% ipython --no-banner

In [1]: import numpy as np

In [2]: np.set_printoptions(precision=2, suppress=True, linewidth=160, legacy="1.25")

In [3]: X = np.loadtxt("w.csv", delimiter=",")

In [4]: print(X)
[[ 6.  2.  5.  1.  1.  5.  2.  3.  6.  4.  9.  6.  9.  7.]
 [ 7.  3.  6.  2.  2.  6.  3.  4.  7.  5. 10.  7. 10.  8.]
 [ 6.  2.  5.  1.  1.  5.  2.  3.  6.  4.  9.  6.  9.  7.]
 [ 5.  1.  4.  0.  0.  4.  1.  2.  5.  3.  8.  5.  8.  6.]
 [ 5.  1.  4.  0.  0.  4.  1.  2.  5.  3.  8.  5.  8.  6.]
 [ 7.  3.  6.  2.  2.  6.  3.  4.  7.  5. 10.  7. 10.  8.]
 [ 6.  2.  5.  1.  1.  5.  2.  3.  6.  4.  9.  6.  9.  7.]
 [ 5.  1.  4.  0.  0.  4.  1.  2.  5.  3.  8.  5.  8.  6.]]

In [5]: # rows 0 and 2 are equal

In [6]: r = np.linalg.matrix_rank(X)

In [7]: print(r)
2

In [8]: null = np.linalg.svd(X)[2][r:].T

In [9]: print([int(np.linalg.matrix_rank(np.delete(X, i, axis=0))) for i in range(8)])
[2, 2, 2, 2, 2, 2, 2, 2]

In [10]: print(np.allclose(X @ null, 0))
True

In [11]: print([int(np.linalg.matrix_rank(X[:, :j + 1])) for j in range(14)])
[1, 2, 2, 2, 2, 2, 2, 2, 2, 2, 2, 2, 2, 2]

In [12]: print(null.shape)
(14, 12)

In [13]: print(np.linalg.matrix_rank(X.T @ X), np.linalg.matrix_rank(X @ X.T))
2 2

In [14]: def softmax(z):
    ...:     e = np.exp(z - z.max(axis=-1, keepdims=True))
    ...:     return e / e.sum(axis=-1, keepdims=True)
    ...: 

In [15]: print(np.round(softmax(10 * X[7]), 2) + 0)
[0.  0.  0.  0.  0.  0.  0.  0.  0.  0.  0.5 0.  0.5 0. ]

In [16]: print(softmax(X).sum(axis=1))
[1. 1. 1. 1. 1. 1. 1. 1.]

In [17]: print(np.round(softmax(X[7]), 2) + 0)
[0.02 0.   0.01 0.   0.   0.01 0.   0.   0.02 0.   0.43 0.02 0.43 0.06]

In [18]: scores = X @ X.T / np.sqrt(14)

In [19]: print(softmax(scores)[7] @ X)
[ 7.  3.  6.  2.  2.  6.  3.  4.  7.  5. 10.  7. 10.  8.]

In [20]: print([round(float(x), 2) for x in np.linalg.svd(X, compute_uv=False)[:3]])
[56.16, 4.01, 0.0]

In [21]: print(np.linalg.matrix_rank(X, rtol=0.1))
1

In [22]: print(np.linalg.cond(X) > 100)
True

In [23]: print(np.round(np.linalg.norm(X, 2) / np.linalg.norm(X), 2))
1.0

In [24]: print(np.round(X @ np.linalg.pinv(X) @ X, 2) + 0)
[[ 6.  2.  5.  1.  1.  5.  2.  3.  6.  4.  9.  6.  9.  7.]
 [ 7.  3.  6.  2.  2.  6.  3.  4.  7.  5. 10.  7. 10.  8.]
 [ 6.  2.  5.  1.  1.  5.  2.  3.  6.  4.  9.  6.  9.  7.]
 [ 5.  1.  4.  0.  0.  4.  1.  2.  5.  3.  8.  5.  8.  6.]
 [ 5.  1.  4.  0.  0.  4.  1.  2.  5.  3.  8.  5.  8.  6.]
 [ 7.  3.  6.  2.  2.  6.  3.  4.  7.  5. 10.  7. 10.  8.]
 [ 6.  2.  5.  1.  1.  5.  2.  3.  6.  4.  9.  6.  9.  7.]
 [ 5.  1.  4.  0.  0.  4.  1.  2.  5.  3.  8.  5.  8.  6.]]

In [25]: print(np.unique(X.round(6), axis=0).shape)
(3, 14)

In [26]: print(np.abs(np.diag(np.linalg.qr(X)[1])) > 1e-9)
[ True  True False False False False False False]

In [27]: U, sig, Vt = np.linalg.svd(X)

In [28]: print(np.argmax(sig[:-1] / (sig[1:] + 1e-6)) + 1)
2

In [29]: out = U[:, :2] @ np.diag(sig[:2]) @ Vt[:2]

In [30]: print(np.round(np.linalg.norm(X - out) / np.linalg.norm(X), 2))
0.0

In [31]: print(out.round(2) + 0)
[[ 6.  2.  5.  1.  1.  5.  2.  3.  6.  4.  9.  6.  9.  7.]
 [ 7.  3.  6.  2.  2.  6.  3.  4.  7.  5. 10.  7. 10.  8.]
 [ 6.  2.  5.  1.  1.  5.  2.  3.  6.  4.  9.  6.  9.  7.]
 [ 5.  1.  4.  0.  0.  4.  1.  2.  5.  3.  8.  5.  8.  6.]
 [ 5.  1.  4.  0.  0.  4.  1.  2.  5.  3.  8.  5.  8.  6.]
 [ 7.  3.  6.  2.  2.  6.  3.  4.  7.  5. 10.  7. 10.  8.]
 [ 6.  2.  5.  1.  1.  5.  2.  3.  6.  4.  9.  6.  9.  7.]
 [ 5.  1.  4.  0.  0.  4.  1.  2.  5.  3.  8.  5.  8.  6.]]

In [32]: print(round(np.abs(X - out).max(), 2))
0.0

In [33]: A = np.loadtxt("data.csv", delimiter=",")

In [34]: print(A)
[[0.25 0.   0.   0.   0.25 0.25 0.25 0.   0.   0.   0.   0.   0.  ]
 [0.   0.5  0.   0.   0.   0.   0.   0.   0.   0.5  0.   0.   0.  ]
 [0.   0.33 0.33 0.   0.33 0.   0.   0.   0.   0.   0.   0.   0.  ]
 [0.   0.   0.   0.25 0.   0.25 0.   0.   0.   0.   0.   0.25 0.25]
 [0.   0.5  0.   0.   0.5  0.   0.   0.   0.   0.   0.   0.   0.  ]
 [0.17 0.   0.17 0.17 0.   0.33 0.   0.17 0.   0.   0.   0.   0.  ]
 [0.   0.   0.   0.12 0.12 0.   0.25 0.12 0.   0.12 0.12 0.12 0.  ]
 [0.17 0.17 0.   0.   0.   0.   0.17 0.33 0.   0.   0.   0.   0.17]
 [0.   0.   0.   0.17 0.   0.   0.   0.17 0.33 0.   0.17 0.17 0.  ]
 [0.   0.   0.   0.   0.   0.33 0.   0.   0.   0.33 0.33 0.   0.  ]
 [0.   0.   0.   0.   0.   0.   0.33 0.33 0.   0.   0.33 0.   0.  ]
 [0.25 0.   0.   0.   0.   0.   0.   0.25 0.25 0.   0.   0.25 0.  ]
 [0.   0.2  0.2  0.2  0.   0.2  0.   0.   0.   0.   0.   0.   0.2 ]]

In [35]: # a transition matrix

In [36]: out = np.linalg.invert(A)
---------------------------------------------------------------------------
AttributeError                            Traceback (most recent call last)
Cell In[36], line 1
----> 1 out = np.linalg.invert(A)

AttributeError: module 'numpy.linalg' has no attribute 'invert'

In [37]: out = np.linalg.inv(A)

In [38]: print(round(np.linalg.det(A) * np.linalg.det(out), 2))
1.0

In [39]: print(round(np.linalg.slogdet(A)[0], 2))
-1.0

In [40]: M = np.arange(80).reshape(8, 10) + -3

In [41]: print(M)
[[-3 -2 -1  0  1  2  3  4  5  6]
 [ 7  8  9 10 11 12 13 14 15 16]
 [17 18 19 20 21 22 23 24 25 26]
 [27 28 29 30 31 32 33 34 35 36]
 [37 38 39 40 41 42 43 44 45 46]
 [47 48 49 50 51 52 53 54 55 56]
 [57 58 59 60 61 62 63 64 65 66]
 [67 68 69 70 71 72 73 74 75 76]]

In [42]: f = np.array([2, 4])

In [43]: print(np.polyval(f, M[4]))
[78 80 82 84 86 88 90 92 94 96]

In [44]: print(np.convolve(M[4], f))
[ 74 224 230 236 242 248 254 260 266 272 184]

In [45]: print(np.array([np.convolve(row, f, "same") for row in M]))
[[ -6 -16 -10  -4   2   8  14  20  26  32]
 [ 14  44  50  56  62  68  74  80  86  92]
 [ 34 104 110 116 122 128 134 140 146 152]
 [ 54 164 170 176 182 188 194 200 206 212]
 [ 74 224 230 236 242 248 254 260 266 272]
 [ 94 284 290 296 302 308 314 320 326 332]
 [114 344 350 356 362 368 374 380 386 392]
 [134 404 410 416 422 428 434 440 446 452]]
